$ ipython --no-banner

In [1]: import numpy as np

In [2]: from numpy import linalg as LA

In [3]: np.set_printoptions(precision=3, suppress=True, linewidth=140, sign=" ")

In [4]: rnd = lambda a: np.round(a, 3) + 0

In [5]: F = np.loadtxt("arr.csv", delimiter=",")

In [6]: F
Out[6]: 
array([[  1.5,  -0.1,   0.6,  -0.3,  -0.7],
       [  1.9,   1.1,   1.5,   2.4,   1. ],
       [  0.1,  -1.2,   1. ,  -1.3,  -0.3],
       [ -0.7,   0.6,   0. ,  -0.1,   0.1],
       [ -0.4,   2.2,  -1.3,  -0.4,   0.4],
       [ -0.1,  -0.2,   0.9,  -0.9,   0.4],
       [ -0.1,  -0.1,   1. ,  -0.3,  -0.5],
       [  0.3,   0.5,   1.9,   0.3,  -0.6],
       [  6. ,  -8. ,   4. , -32. , -18. ],
       [ -0.2,  -0.4,  -2.6,   0.1,   0.1],
       [  0.3,  -0.3,   1.5,   1.2,  -0.5],
       [  0.2,  -0.9,   0.3,   1.8,   0.4],
       [  1.3,  -0.4,   1.5,  -0.9,  -1.5],
       [ -1.3,   0. ,   1.8,   0.3,  -0.4],
       [ -0.7,  -1.9,  -1.1,  -0.2,   1. ],
       [  0.9,   0.8,   0.6,   0.3,   0.5],
       [  1.2,  -0.5,  -0.6,   0.1,  -0.8],
       [  0.6,   0.3,  -0.2,  -1.5,   0.1],
       [  0.8,   0.1,   0. ,   0.2,   1.8],
       [  1. ,   0.1,  -0.2,   0.3,  -1.2],
       [  0.1,  -1.9,   0.6,  -1.1,  -1.5],
       [  0.6,   1.5,   1.3,  -0.7,  -2.6],
       [ -0.3,   1.1,   1.4,   1.5,  -0.2],
       [ -0.4,   0.1,  -0.3,  -0.9,   0. ],
       [  0. ,  -0.1,   0.3,  -0.8,   0.5],
       [ -1. ,   0.4,  -0.5,  -1.2,   0.5],
       [  1.1,  -0.2,   0. ,  -1.1,  -0.9],
       [ -0.3,  -0.5,  -0.1,  -0.8,   0.7],
       [  1.7,  -0.4,   0.8,  -0.2,  -0.5]])

In [7]: gram = np.cov(F, rowvar=False)

In [8]: gram.shape
Out[8]: (5, 5)

In [9]: rnd(np.polyfit(F[:, 1], F[:, 3], 1))
Out[9]: array([ 3.009, -0.387])

In [10]: C = F[[16, 8]].astype(float)

In [11]: for _ in range(3):
    ...:     lab = LA.norm(F[:, None] - C, axis=-1).argmin(axis=1)
    ...:     C = np.array([F[lab == j].mean(axis=0) for j in range(2)])
    ...: 

In [12]: lab
Out[12]: array([ 0,  0,  0,  0,  0,  0,  0,  0,  1,  0,  0,  0,  0,  0,  0,  0,  0,  0,  0,  0,  0,  0,  0,  0,  0,  0,  0,  0,  0])

In [13]: np.abs(C[1] - C[0]).argmax()
Out[13]: np.int64(3)

In [14]: rnd(C)
Out[14]: 
array([[  0.289,  -0.011,   0.361,  -0.15 ,  -0.168],
       [  6.   ,  -8.   ,   4.   , -32.   , -18.   ]])

In [15]: Y = C / np.sqrt((C ** 2).mean(axis=1, keepdims=True))

In [16]: LA.matrix_rank(Y) == LA.matrix_rank(C)
Out[16]: np.True_

In [17]: x = np.array([-2, -1, 2, -1, -3])

In [18]: target = F @ x

In [19]: b, lr = np.zeros(5), 1 / LA.norm(F, 2) ** 2

In [20]: for i in range(4):
    ...:     b -= lr * F.T @ (F @ b - target)
    ...:     if i % 1 == 0: print(i, round(LA.norm(F @ b - target), 3))
    ...: 
0 15.439
1 15.201
2 14.97
3 14.744

In [21]: rnd(b)
Out[21]: array([ 0.307, -0.503,  0.401, -1.911, -1.205])

In [22]: rnd(LA.cond(F))
Out[22]: np.float64(11.357)

In [23]: t = np.radians(180)

In [24]: Rm = np.eye(5)

In [25]: Rm[2, 2] = Rm[1, 1] = np.cos(t)

In [26]: Rm[2, 1], Rm[1, 2] = -np.sin(t), np.sin(t)

In [27]: rnd(Rm)
Out[27]: 
array([[ 1.,  0.,  0.,  0.,  0.],
       [ 0., -1.,  0.,  0.,  0.],
       [ 0.,  0., -1.,  0.,  0.],
       [ 0.,  0.,  0.,  1.,  0.],
       [ 0.,  0.,  0.,  0.,  1.]])

In [28]: Y = F @ Rm.T

In [29]: print(rnd(Y))
[[  1.5   0.1  -0.6  -0.3  -0.7]
 [  1.9  -1.1  -1.5   2.4   1. ]
 [  0.1   1.2  -1.   -1.3  -0.3]
 [ -0.7  -0.6   0.   -0.1   0.1]
 [ -0.4  -2.2   1.3  -0.4   0.4]
 [ -0.1   0.2  -0.9  -0.9   0.4]
 [ -0.1   0.1  -1.   -0.3  -0.5]
 [  0.3  -0.5  -1.9   0.3  -0.6]
 [  6.    8.   -4.  -32.  -18. ]
 [ -0.2   0.4   2.6   0.1   0.1]
 [  0.3   0.3  -1.5   1.2  -0.5]
 [  0.2   0.9  -0.3   1.8   0.4]
 [  1.3   0.4  -1.5  -0.9  -1.5]
 [ -1.3   0.   -1.8   0.3  -0.4]
 [ -0.7   1.9   1.1  -0.2   1. ]
 [  0.9  -0.8  -0.6   0.3   0.5]
 [  1.2   0.5   0.6   0.1  -0.8]
 [  0.6  -0.3   0.2  -1.5   0.1]
 [  0.8  -0.1   0.    0.2   1.8]
 [  1.   -0.1   0.2   0.3  -1.2]
 [  0.1   1.9  -0.6  -1.1  -1.5]
 [  0.6  -1.5  -1.3  -0.7  -2.6]
 [ -0.3  -1.1  -1.4   1.5  -0.2]
 [ -0.4  -0.1   0.3  -0.9   0. ]
 [  0.    0.1  -0.3  -0.8   0.5]
 [ -1.   -0.4   0.5  -1.2   0.5]
 [  1.1   0.2   0.   -1.1  -0.9]
 [ -0.3   0.5   0.1  -0.8   0.7]
 [  1.7   0.4  -0.8  -0.2  -0.5]]

In [30]: rnd(np.abs(Y - F).max(axis=0))
Out[30]: array([  0.,  16.,   8.,   0.,   0.])

In [31]: M = np.array([[3.0, 6.0, -7.0, 5.0, 0.0],
    ...:     [6.0, 38.0, -42.0, 30.0, 0.0],
    ...:     [-7.0, -42.0, 51.0, -35.0, 0.0],
    ...:     [5.0, 30.0, -35.0, 27.0, 0.0],
    ...:     [0.0, 0.0, 0.0, 0.0, 2.0]])

In [32]: Y = M[0, 0] * M[1:] - np.outer(M[1:, 0], M[0])

In [33]: Y
Out[33]: 
array([[  0.,  78., -84.,  60.,   0.],
       [  0., -84., 104., -70.,   0.],
       [  0.,  60., -70.,  56.,   0.],
       [  0.,   0.,   0.,   0.,   6.]])

In [34]: rnd(M[:, 0] / M[0, 0])
Out[34]: array([ 1.   ,  2.   , -2.333,  1.667,  0.   ])
